$ python3 -q
>>> import numpy as np
>>> np.set_printoptions(precision=2, suppress=True, linewidth=160, legacy="1.25")
>>> def rnd(a):
...     return np.round(a, 2) + 0
... 
>>> J = np.load("w.npy")
>>> J
array([[ -4.3 ,   0.74,  -0.93,  -0.05,   0.84,   1.47,  -0.6 ,  -1.24],
       [  9.11,  -1.96,   4.74,  -0.08,  -2.51,  -5.08,   2.42,   0.38],
       [  8.87,  -0.81,   0.52,   0.46,   0.19,  -2.84,   2.92,   6.39],
       [  3.11,  -0.7 ,   3.81,  -0.53,  -1.43,  -2.66,   2.23,  -1.32],
       [  3.84,   2.97,   3.93,   1.79,  -7.21,  -2.14,   5.69,  -4.2 ],
       [  5.14,  -1.17,  -0.39,  -0.27,   1.69,  -2.28,   0.11,   3.24],
       [  8.22,   1.23,   6.5 ,   0.3 ,  -6.8 ,  -4.56,   6.55,  -4.34],
       [ -1.71,  -1.68,   0.23,  -0.73,   1.78,  -0.32,  -2.06,  -0.73],
       [-24.15,   7.37, -13.25,   2.42,   4.38,  13.92,  -6.42,   0.79],
       [  4.97,   2.2 ,   1.04,   1.15,  -3.11,  -1.54,   4.19,   0.62],
       [ -4.36,  -0.43,   0.4 ,   0.15,  -1.08,   1.09,  -1.69,  -3.44]])
>>> out = J / np.sqrt((J ** 2).mean(axis=1, keepdims=True))
>>> np.linalg.matrix_rank(J - J.mean(axis=1, keepdims=True))
7
>>> rnd(out[8])
array([-2.08,  0.64, -1.14,  0.21,  0.38,  1.2 , -0.55,  0.07])
>>> t3 = np.stack([J, 5 * J, J[::-1]])
>>> rnd(np.linalg.norm(t3, axis=(1, 2)))
array([ 44.41, 222.05,  44.41])
>>> np.linalg.matrix_rank(t3.reshape(3, -1))
2
>>> rnd(np.einsum("bij,cij->bc", t3, t3))
array([[ 1972.2 ,  9861.  ,    16.29],
       [ 9861.  , 49305.  ,    81.45],
       [   16.29,    81.45,  1972.2 ]])
>>> t3.shape
(3, 11, 8)
>>> arr = np.load("dump.npy")
>>> arr
array([[-2, -1,  0,  1,  2,  3,  4,  5,  6,  7,  8],
       [ 9, 10, 11, 12, 13, 14, 15, 16, 17, 18, 19],
       [20, 21, 22, 23, 24, 25, 26, 27, 28, 29, 30],
       [31, 32, 33, 34, 35, 36, 37, 38, 39, 40, 41],
       [42, 43, 44, 45, 46, 47, 48, 49, 50, 51, 52],
       [53, 54, 55, 56, 57, 58, 59, 60, 61, 62, 63],
       [64, 65, 66, 67, 68, 69, 70, 71, 72, 73, 74],
       [75, 76, 77, 78, 79, 80, 81, 82, 83, 84, 85],
       [86, 87, 88, 89, 90, 91, 92, 93, 94, 95, 96]])
>>> out = arr / np.linalg.norm(arr, axis=1, keepdims=True)
>>> cov = out @ out.T
>>> (cov - 2 * np.eye(9)).round(6).argmax(axis=1)
array([1, 2, 3, 4, 5, 6, 7, 8, 7])
>>> np.argwhere(np.triu(np.abs(cov) > 0.95, 1))
array([[1, 2],
       [1, 3],
       [1, 4],
       [1, 5],
       [1, 6],
       [1, 7],
       [1, 8],
       [2, 3],
       [2, 4],
       [2, 5],
       [2, 6],
       [2, 7],
       [2, 8],
       [3, 4],
       [3, 5],
       [3, 6],
       [3, 7],
       [3, 8],
       [4, 5],
       [4, 6],
       [4, 7],
       [4, 8],
       [5, 6],
       [5, 7],
       [5, 8],
       [6, 7],
       [6, 8],
       [7, 8]])
>>> rnd(cov[2])
array([0.77, 1.  , 1.  , 1.  , 1.  , 1.  , 1.  , 1.  , 1.  ])
>>> def softmax(z):
...     e = np.exp(z - z.max(axis=-1, keepdims=True))
...     return e / e.sum(axis=-1, keepdims=True)
... 
>>> rnd(softmax(arr[7] + -1))
array([0.  , 0.  , 0.  , 0.  , 0.  , 0.  , 0.01, 0.03, 0.09, 0.23, 0.63])
>>> rnd(softmax(10 * arr[7]))
array([0., 0., 0., 0., 0., 0., 0., 0., 0., 0., 1.])
>>> rnd(softmax(arr[7]))
array([0.  , 0.  , 0.  , 0.  , 0.  , 0.  , 0.01, 0.03, 0.09, 0.23, 0.63])
>>> scores = arr @ arr.T / np.sqrt(11)
>>> softmax(scores)[7] @ arr
array([86., 87., 88., 89., 90., 91., 92., 93., 94., 95., 96.])
>>> rnd(softmax(scores))
array([[0., 0., 0., 0., 0., 0., 0., 0., 1.],
       [0., 0., 0., 0., 0., 0., 0., 0., 1.],
       [0., 0., 0., 0., 0., 0., 0., 0., 1.],
       [0., 0., 0., 0., 0., 0., 0., 0., 1.],
       [0., 0., 0., 0., 0., 0., 0., 0., 1.],
       [0., 0., 0., 0., 0., 0., 0., 0., 1.],
       [0., 0., 0., 0., 0., 0., 0., 0., 1.],
       [0., 0., 0., 0., 0., 0., 0., 0., 1.],
       [0., 0., 0., 0., 0., 0., 0., 0., 1.]])
>>> softmax(scores).round(6).argmax(axis=1)
array([8, 8, 8, 8, 8, 8, 8, 8, 8])
>>> A = np.load("mat.npy")
>>> A
array([[-1, -2,  0,  2,  1,  2,  2, -1,  1,  0],
       [-1, -2,  0,  2,  1,  2,  2, -1,  1,  0],
       [ 1, -3, -3, -2, -3, -2,  0, -3, -1,  2],
       [ 1,  3, -2, -2, -2, -1, -2, -3,  1, -3],
       [ 2,  1,  3, -1,  0,  0,  3, -3,  3,  2],
       [-1,  3,  1,  3, -1,  1, -3, -1,  3, -1],
       [ 1, -2,  3, -3,  2, -3,  0,  3, -1, -2],
       [-1, -2,  0, -3,  3, -3,  2, -3, -1,  3],
       [ 2,  0, -3,  0, -2, -1, -2, -2, -3, -1],
       [-3,  3, -1, -1,  3,  2, -3,  3,  3,  1]])
>>> # row 1 repeats row 0
>>> x0 = np.array([-1, -1, 0, 2, 2, 1, -2, 0])
>>> y = J @ x0
>>> c, lr = np.zeros(8), 1 / np.linalg.norm(J, 2) ** 2
>>> for i in range(6):
...     c -= lr * J.T @ (J @ c - y)
...     if i % 1 == 0: print(i, round(np.linalg.norm(J @ c - y), 2))
... 
0 21.79
1 19.28
2 17.12
3 15.26
4 13.66
5 12.28
>>> rnd(np.linalg.cond(J))
386.36
>>> rnd(c)
array([-1.35, -0.19, -0.84, -0.12,  0.95,  0.68, -0.97,  0.36])
>>> w1 = np.array([[1, -2, 3, -1, -3],
...     [-2, 1, 1, -3, 2],
...     [2, -1, -2, -1, -3],
...     [-2, 0, 2, -1, 1],
...     [0, 0, 0, -2, -2],
...     [-2, -1, -3, 2, -2],
...     [1, 0, 3, 2, 0],
...     [0, -2, 3, 0, 0],
...     [-3, -2, -3, -3, 1],
...     [-2, 3, 0, 0, -1]])
>>> c = np.array([-1, 5, 2, -1, -1])
>>> act = np.maximum(A @ w1 + c, 0)
>>> np.linalg.matrix_rank(act)
5
>>> act
array([[ 0,  3,  0,  7,  0],
       [ 0,  3,  0,  7,  0],
       [ 7, 19,  4, 17,  4],
       [ 0,  4,  0,  0, 16],
       [ 0,  5,  0,  0,  0],
       [ 0,  1,  0,  0, 12],
       [29,  0, 12,  0,  0],
       [13, 25,  0,  4,  0],
       [ 6, 12, 14,  7,  6],
       [ 0,  4,  0,  0,  8]])
>>> (act > 0).mean(axis=0)
array([0.4, 0.9, 0.3, 0.5, 0.5])
>>> (act > 0).astype(int)
array([[0, 1, 0, 1, 0],
       [0, 1, 0, 1, 0],
       [1, 1, 1, 1, 1],
       [0, 1, 0, 0, 1],
       [0, 1, 0, 0, 0],
       [0, 1, 0, 0, 1],
       [1, 0, 1, 0, 0],
       [1, 1, 0, 1, 0],
       [1, 1, 1, 1, 1],
       [0, 1, 0, 0, 1]])
>>> Z = np.array([[6, 9], [7, 0], [3, 9], [3, 0], [6, 5]])
>>> act @ Z
array([[ 42,   0],
       [ 42,   0],
       [262, 119],
       [124,  80],
       [ 35,   0],
       [ 79,  60],
       [210, 369],
       [265, 117],
       [219, 210],
       [ 76,  40]])
>>> (act @ Z).round(6).argmax(axis=1)
array([0, 0, 0, 0, 0, 0, 1, 0, 0, 0])
>>> w1 @ Z
array([[-20,  21],
       [  1,   1],
       [-22, -15],
       [ -3,   5],
       [-18, -10],
       [-34, -55],
       [ 21,  36],
       [ -5,  27],
       [-44, -49],
       [  3, -23]])
>>> sv = 3 * 0.5 ** np.arange(3)
>>> rng = np.random.default_rng(65488)
>>> X = rng.normal(size=(27, 3)) * rng.permutation(sv)
>>> rnd(X)
array([[-1.61,  0.07,  0.11],
       [ 3.72,  1.67, -1.74],
       [-1.19, -2.92, -0.31],
       [ 2.78, -1.68, -0.08],
       [ 2.45, -2.57, -1.23],
       [ 2.61,  0.5 , -1.  ],
       [-0.66, -1.92, -0.09],
       [-1.5 ,  0.18,  0.85],
       [ 1.24, -0.02, -0.25],
       [-1.33, -1.36, -0.95],
       [-0.51,  1.37, -0.13],
       [ 2.63,  0.7 ,  0.82],
       [ 0.5 , -0.46,  0.27],
       [ 1.6 , -0.67, -1.05],
       [-2.73,  1.95, -1.12],
       [ 0.43,  0.55, -0.96],
       [-1.13, -0.1 ,  0.37],
       [ 2.29, -0.37,  0.16],
       [ 4.94, -1.58, -0.56],
       [-7.02,  0.81,  0.42],
       [ 0.32, -1.93,  0.51],
       [ 4.07, -2.19,  0.24],
       [ 4.67, -0.82, -0.13],
       [-4.32, -0.8 , -0.73],
       [-2.81, -1.98,  0.86],
       [-1.51,  1.95, -0.72],
       [ 6.22, -1.67,  0.55]])
>>> cov = np.cov(X, rowvar=False)
>>> rnd(cov)
array([[ 9.27, -1.06, -0.23],
       [-1.06,  1.95, -0.23],
       [-0.23, -0.23,  0.51]])
>>> np.argsort(-X.std(axis=0).round(6), kind="stable")
array([0, 1, 2])
>>> rnd(np.polyfit(X[:, 0], X[:, 2], 1))
array([-0.02, -0.2 ])
>>> rnd(X.std(axis=0))
array([2.99, 1.37, 0.7 ])
>>> cov.shape
(3, 3)
>>> rnd(np.median(X, axis=0))
array([ 0.43, -0.46, -0.13])
>>> hat = X @ np.linalg.solve(X.T @ X, X.T)
>>> np.trace(hat)
3.0
>>> np.linalg.matrix_rank(np.eye(27) - hat)
24
>>> hat = J @ np.linalg.solve(J.T @ J, J.T)
>>> rnd(np.trace(hat))
8.0
>>> np.allclose(hat @ hat, hat)
True
>>> rnd(np.linalg.eigvalsh(hat))
array([0., 0., 0., 1., 1., 1., 1., 1., 1., 1., 1.])
>>> rnd(hat)
array([[ 0.5 , -0.29, -0.02,  0.25,  0.12,  0.05, -0.1 ,  0.26,  0.  ,  0.08, -0.01],
       [-0.29,  0.81, -0.03,  0.18,  0.13,  0.06, -0.11,  0.06, -0.01, -0.02, -0.02],
       [-0.02, -0.03,  0.96,  0.09,  0.  ,  0.05, -0.08, -0.14, -0.02,  0.04,  0.06],
       [ 0.25,  0.18,  0.09,  0.71, -0.04, -0.11,  0.18,  0.14,  0.04, -0.13, -0.12],
       [ 0.12,  0.13,  0.  , -0.04,  0.72, -0.08,  0.09,  0.02,  0.02,  0.33,  0.2 ],
       [ 0.05,  0.06,  0.05, -0.11, -0.08,  0.93,  0.11,  0.16,  0.03,  0.06,  0.  ],
       [-0.1 , -0.11, -0.08,  0.18,  0.09,  0.11,  0.84, -0.23, -0.04, -0.03,  0.04],
       [ 0.26,  0.06, -0.14,  0.14,  0.02,  0.16, -0.23,  0.32, -0.09, -0.07,  0.12],
       [ 0.  , -0.01, -0.02,  0.04,  0.02,  0.03, -0.04, -0.09,  0.99, -0.02,  0.01],
       [ 0.08, -0.02,  0.04, -0.13,  0.33,  0.06, -0.03, -0.07, -0.02,  0.46, -0.32],
       [-0.01, -0.02,  0.06, -0.12,  0.2 ,  0.  ,  0.04,  0.12,  0.01, -0.32,  0.77]])
>>> W0 = np.load("a.npy")
>>> W0
array([[ 3.,  3.,  9.,  8.,  5.,  8.,  4.,  7.,  1.,  0.],
       [-3., -1.,  4.,  5.,  2.,  1.,  6.,  3.,  5.,  9.],
       [ 0.,  0.,  3.,  3., -1., -1., -1.,  1., -3.,  0.],
       [ 0.,  0.,  0., -3.,  1.,  0.,  2., -1., -2.,  3.],
       [ 0.,  0.,  1.,  3.,  0.,  1., -3.,  2., -1.,  3.],
       [ 0.,  0., -3., -1.,  1.,  3.,  2.,  0.,  0., -2.],
       [ 0.,  0., -2., -2., -3., -1., -3.,  2.,  1.,  2.],
       [ 0.,  0., -1., -3.,  1., -3.,  2.,  2., -3., -2.],
       [ 0.,  0.,  1.,  2.,  2., -1., -2.,  2., -2.,  3.],
       [ 0.,  0., -3.,  0.,  3., -1., -3.,  0.,  0., -2.]])
>>> rnd(np.linalg.norm(W0, 2) / np.linalg.norm(W0))
0.75
>>> np.argsort(-np.linalg.norm(W0, axis=0).round(6), kind="stable")[:3]
array([3, 2, 9])
>>> rnd(np.abs(np.linalg.svd(W0)[2][-1]))
array([0.05, 0.91, 0.24, 0.21, 0.1 , 0.16, 0.13, 0.11, 0.04, 0.09])
>>> [round(float(x), 2) for x in np.linalg.svd(W0, compute_uv=False)[:3]]
[21.0, 11.73, 9.0]
>>> np.allclose(A @ A.T, A.T @ A)
False
>>> rnd(np.linalg.det(A))
0.0
>>> np.linalg.matrix_power(A, 4)
array([[  -82,  1070,   477,  -214,    78,   -96,  -931,   932,   431,  -965],
       [  -82,  1070,   477,  -214,    78,   -96,  -931,   932,   431,  -965],
       [  182,   281,   166,   156,   -96,   726,  -481,  1710,   157,  -491],
       [  293,  -832,  -525,   812,  -672,   408,   646,  -411,  -749,   -23],
       [    3,   157,    61,   -46,   -14,    46,   -43,    37,   164,   -94],
       [  268,   443,  -567,   550, -1032,  -308,  -202, -2058,   -12,  -750],
       [  -42, -1285,   204, -1314,   954, -1164,  1375, -1340,  -279,  2245],
       [  -39,   333,   506,  -480,   552,   256,  -226,  1555,   295,   279],
       [   95,  -422,  -334,   874,  -442,   826,   209,   671,  -442,  -356],
       [   14,   224,  -580,   710,  -530,   128,  -144, -1362,   -42,  -180]])
>>> rnd(np.sort(np.abs(np.linalg.eigvals(A))))
array([0.  , 2.23, 2.23, 2.38, 2.38, 5.15, 5.15, 5.94, 5.94, 7.47])
>>> (A - A.T) / 2
array([[ 0. , -0.5, -0.5,  0.5, -0.5,  1.5,  0.5,  0. , -0.5,  1.5],
       [ 0.5,  0. ,  1.5, -0.5,  0. , -0.5,  2. ,  0.5,  0.5, -1.5],
       [ 0.5, -1.5,  0. ,  0. , -3. , -1.5, -1.5, -1.5,  1. ,  1.5],
       [-0.5,  0.5,  0. ,  0. , -0.5, -2. ,  0.5,  0. ,  0.5, -1. ],
       [ 0.5,  0. ,  3. ,  0.5,  0. ,  0.5,  0.5, -3. ,  2.5, -0.5],
       [-1.5,  0.5,  1.5,  2. , -0.5,  0. ,  0. ,  1. ,  2. , -1.5],
       [-0.5, -2. ,  1.5, -0.5, -0.5,  0. ,  0. ,  0.5,  0.5,  0.5],
       [ 0. , -0.5,  1.5,  0. ,  3. , -1. , -0.5,  0. ,  0.5,  0. ],
       [ 0.5, -0.5, -1. , -0.5, -2.5, -2. , -0.5, -0.5,  0. , -2. ],
       [-1.5,  1.5, -1.5,  1. ,  0.5,  1.5, -0.5,  0. ,  2. ,  0. ]])
>>> np.trace(A)
-12
>>> np.allclose(A, A.T)
False
>>> J.reshape(2, -1)
array([[ -4.3 ,   0.74,  -0.93,  -0.05,   0.84,   1.47,  -0.6 ,  -1.24,   9.11,  -1.96,   4.74,  -0.08,  -2.51,  -5.08,   2.42,   0.38,   8.87,  -0.81,
          0.52,   0.46,   0.19,  -2.84,   2.92,   6.39,   3.11,  -0.7 ,   3.81,  -0.53,  -1.43,  -2.66,   2.23,  -1.32,   3.84,   2.97,   3.93,   1.79,
         -7.21,  -2.14,   5.69,  -4.2 ,   5.14,  -1.17,  -0.39,  -0.27],
       [  1.69,  -2.28,   0.11,   3.24,   8.22,   1.23,   6.5 ,   0.3 ,  -6.8 ,  -4.56,   6.55,  -4.34,  -1.71,  -1.68,   0.23,  -0.73,   1.78,  -0.32,
         -2.06,  -0.73, -24.15,   7.37, -13.25,   2.42,   4.38,  13.92,  -6.42,   0.79,   4.97,   2.2 ,   1.04,   1.15,  -3.11,  -1.54,   4.19,   0.62,
         -4.36,  -0.43,   0.4 ,   0.15,  -1.08,   1.09,  -1.69,  -3.44]])
>>> J.ravel(order="F")
array([ -4.3 ,   9.11,   8.87,   3.11,   3.84,   5.14,   8.22,  -1.71, -24.15,   4.97,  -4.36,   0.74,  -1.96,  -0.81,  -0.7 ,   2.97,  -1.17,   1.23,  -1.68,
         7.37,   2.2 ,  -0.43,  -0.93,   4.74,   0.52,   3.81,   3.93,  -0.39,   6.5 ,   0.23, -13.25,   1.04,   0.4 ,  -0.05,  -0.08,   0.46,  -0.53,   1.79,
        -0.27,   0.3 ,  -0.73,   2.42,   1.15,   0.15,   0.84,  -2.51,   0.19,  -1.43,  -7.21,   1.69,  -6.8 ,   1.78,   4.38,  -3.11,  -1.08,   1.47,  -5.08,
        -2.84,  -2.66,  -2.14,  -2.28,  -4.56,  -0.32,  13.92,  -1.54,   1.09,  -0.6 ,   2.42,   2.92,   2.23,   5.69,   0.11,   6.55,  -2.06,  -6.42,   4.19,
        -1.69,  -1.24,   0.38,   6.39,  -1.32,  -4.2 ,   3.24,  -4.34,  -0.73,   0.79,   0.62,  -3.44])
>>> t3 = J.reshape(11, 2, -1)
>>> np.swapaxes(t3, 1, 2)[7]
array([[-1.71,  1.78],
       [-1.68, -0.32],
       [ 0.23, -2.06],
       [-0.73, -0.73]])
>>> t3[:, 0]
array([[ -4.3 ,   0.74,  -0.93,  -0.05],
       [  9.11,  -1.96,   4.74,  -0.08],
       [  8.87,  -0.81,   0.52,   0.46],
       [  3.11,  -0.7 ,   3.81,  -0.53],
       [  3.84,   2.97,   3.93,   1.79],
       [  5.14,  -1.17,  -0.39,  -0.27],
       [  8.22,   1.23,   6.5 ,   0.3 ],
       [ -1.71,  -1.68,   0.23,  -0.73],
       [-24.15,   7.37, -13.25,   2.42],
       [  4.97,   2.2 ,   1.04,   1.15],
       [ -4.36,  -0.43,   0.4 ,   0.15]])
>>> t3.shape
(11, 2, 4)
